$ ipython --no-banner

In [1]: import numpy as np

In [2]: np.set_printoptions(precision=2, suppress=True, linewidth=120)

In [3]: def rnd(a):
   ...:     return np.round(a, 2) + 0
   ...: 

In [4]: A = np.load("sample1.npy")

In [5]: print(A)
[[ -2.47   5.01   5.41  -2.11   1.47]
 [ -3.26  -3.13   6.19  -0.62   3.68]
 [ -4.88  -0.06   8.07  -2.14   3.81]
 [  0.94   2.11   1.2    0.11   0.2 ]
 [  4.51   7.75 -12.44  -0.86  -8.15]
 [ -3.66  -1.92   5.15  -1.15   2.71]
 [  3.47  -4.4  -10.59   2.03  -4.02]
 [-10.4   -3.95   9.61  -4.07   4.67]
 [ -7.42  -6.7    4.56  -2.15   2.88]
 [ -0.12   4.91  -2.53  -1.92  -2.42]
 [  8.64   0.78 -13.05   3.46  -6.08]
 [ -7.68  -2.87   9.52  -2.85   4.65]]

In [6]: dist = np.linalg.norm(A[:, None] - A[None], axis=-1)

In [7]: print(rnd(np.linalg.norm(A - A.mean(axis=0), axis=1)))
[ 7.09  7.07  8.59  3.82 18.81  5.47 14.37 13.82  9.71  7.02 19.16 11.72]

In [8]: print(dist[4].round(6).argsort(kind="stable")[:4])
[ 4 10  9  6]

In [9]: print(rnd(dist[:5, :5]))
[[ 0.    8.64  6.64  6.66 21.66]
 [ 8.64  0.    4.23  9.09 25.8 ]
 [ 6.64  4.23  0.   10.19 26.73]
 [ 6.66  9.09 10.19  0.   17.36]
 [21.66 25.8  26.73 17.36  0.  ]]

In [10]: print(rnd(dist[4]))
[21.66 25.8  26.73 17.36  0.   24.24 13.32 31.94 27.63 12.71  9.43 30.19]

In [11]: print(np.unravel_index(dist.round(6).argmax(), dist.shape))
(np.int64(7), np.int64(10))

In [12]: r0, r1 = A[9], A[8]

In [13]: print(rnd(r0 @ r0))
40.07

In [14]: print(rnd(r0 @ r1))
-46.38

In [15]: pr = (r0 @ r1) / (r0 @ r0) * r0

In [16]: print(rnd(pr))
[ 0.14 -5.68  2.93  2.22  2.8 ]

In [17]: print(rnd((r1 - pr) @ r0))
0.0

In [18]: print(rnd(r1 - pr))
[-7.56 -1.02  1.63 -4.37  0.08]

In [19]: Uu, s, vt = np.linalg.svd(A)

In [20]: print(rnd(s))
[37.87 13.41  8.33  0.38  0.25]

In [21]: out = Uu[:, :3] @ np.diag(s[:3]) @ vt[:3]

In [22]: print(np.linalg.matrix_rank(A, rtol=0.05))
3

In [23]: print(np.linalg.matrix_rank(out))
3

In [24]: Ac = A - A.mean(axis=0)

In [25]: vecs = np.linalg.svd(Ac)[2][:3]

In [26]: out = Ac - Ac @ vecs.T @ vecs

In [27]: print(rnd(out.std(axis=0)))
[0.04 0.02 0.04 0.07 0.08]

In [28]: print(np.linalg.matrix_rank(A, rtol=0.1))
3

In [29]: print(round(np.log10(np.linalg.cond(A))))
2

In [30]: print(rnd(np.abs(np.linalg.svd(A)[2][-1])))
[0.43 0.28 0.36 0.57 0.53]

In [31]: M = np.loadtxt("x.csv", delimiter=",")

In [32]: print(M)
[[-1.6 -0.2  1.4  0.6]
 [ 0.5  2.1 -0.5  0. ]
 [ 0.3 -0.4 -1.5  1.1]
 [ 1.2  0.3  1.7 -0.5]
 [ 0.5 -0.3 -1.9  0.6]
 [-0.3 -2.8  1.   1.3]
 [-0.9  1.1  0.9  0.3]
 [ 5.7  1.8 -3.   0. ]
 [ 0.7 -1.  -0.8 -1.6]
 [-0.2 -0.6  1.   0.6]
 [-0.1  0.9 -0.2 -2.1]
 [-0.2 -0.8 -1.6 -0.9]
 [-0.6  1.   0.1  0.6]
 [-0.2 -0.8 -0.6 -0.4]
 [ 0.6 -2.6 -0.3  0.3]
 [ 0.1  0.8 -0.9 -0.5]
 [ 1.2 -1.1  0.4  0.7]]

In [33]: cov = np.cov(M, rowvar=False)

In [34]: print(cov.shape)
(4, 4)

In [35]: print(rnd(M.std(axis=0)))
[1.5  1.32 1.24 0.89]

In [36]: print(rnd(cov))
[[ 2.38  0.55 -1.14 -0.11]
 [ 0.55  1.86 -0.38 -0.32]
 [-1.14 -0.38  1.63  0.22]
 [-0.11 -0.32  0.22  0.84]]

In [37]: print(rnd(np.linalg.eigvalsh(cov)[::-1]))
[3.53 1.64 0.89 0.66]

In [38]: print(np.argwhere(np.triu(np.abs(np.corrcoef(M.T)) > 0.8, 1)))
[]

In [39]: J = np.array([[1, 1, 1, 1, 1, 1, 1, 1],
    ...:     [1, -1, 1, -1, -1, 1, -1, 1],
    ...:     [1, -1, -1, 1, 1, -1, -1, 1],
    ...:     [1, -1, 1, -1, 1, -1, 1, -1],
    ...:     [1, -1, -1, 1, -1, 1, 1, -1]])

In [40]: out = J / np.linalg.norm(J, axis=1, keepdims=True)

In [41]: cov = out @ out.T

In [42]: print((np.abs(cov) > 0.9).astype(int))
[[1 0 0 0 0]
 [0 1 0 0 0]
 [0 0 1 0 0]
 [0 0 0 1 0]
 [0 0 0 0 1]]

In [43]: K = np.array([[0, 0, 3, 0, 0, 0],
    ...:     [0, -5, 0, 0, 0, 0],
    ...:     [5, 0, 0, 0, 0, 0],
    ...:     [0, 0, 0, 0, -3, 0],
    ...:     [0, 0, 0, -2, 0, 0],
    ...:     [0, 0, 0, 0, 0, -5]])

In [44]: print(K)
[[ 0  0  3  0  0  0]
 [ 0 -5  0  0  0  0]
 [ 5  0  0  0  0  0]
 [ 0  0  0  0 -3  0]
 [ 0  0  0 -2  0  0]
 [ 0  0  0  0  0 -5]]

In [45]: print(K @ K)
[[15  0  0  0  0  0]
 [ 0 25  0  0  0  0]
 [ 0  0 15  0  0  0]
 [ 0  0  0  6  0  0]
 [ 0  0  0  0  6  0]
 [ 0  0  0  0  0 25]]

In [46]: out = np.linalg.inv(K)

In [47]: print(rnd(np.linalg.cond(K)))
2.5

In [48]: print(rnd(np.linalg.inv(out)))
[[ 0.  0.  3.  0.  0.  0.]
 [ 0. -5.  0.  0.  0.  0.]
 [ 5.  0.  0.  0.  0.  0.]
 [ 0.  0.  0.  0. -3.  0.]
 [ 0.  0.  0. -2.  0.  0.]
 [ 0.  0.  0.  0.  0. -5.]]

In [49]: print(rnd(np.linalg.slogdet(K)[0]))
1.0

In [50]: print(np.allclose(out, K.T))
False

In [51]: print(K @ out)
[[1. 0. 0. 0. 0. 0.]
 [0. 1. 0. 0. 0. 0.]
 [0. 0. 1. 0. 0. 0.]
 [0. 0. 0. 1. 0. 0.]
 [0. 0. 0. 0. 1. 0.]
 [0. 0. 0. 0. 0. 1.]]

In [52]: print(rnd(np.linalg.det(K) * np.linalg.det(out)))
1.0

In [53]: r0 = np.array([0, -1, 0, 0, 0, -1])

In [54]: out = K + np.outer(r0, np.eye(6)[1])

In [55]: print(rnd(np.linalg.det(out) / np.linalg.det(K)), rnd(1 + np.linalg.solve(K, r0)[1]))
1.2 1.2
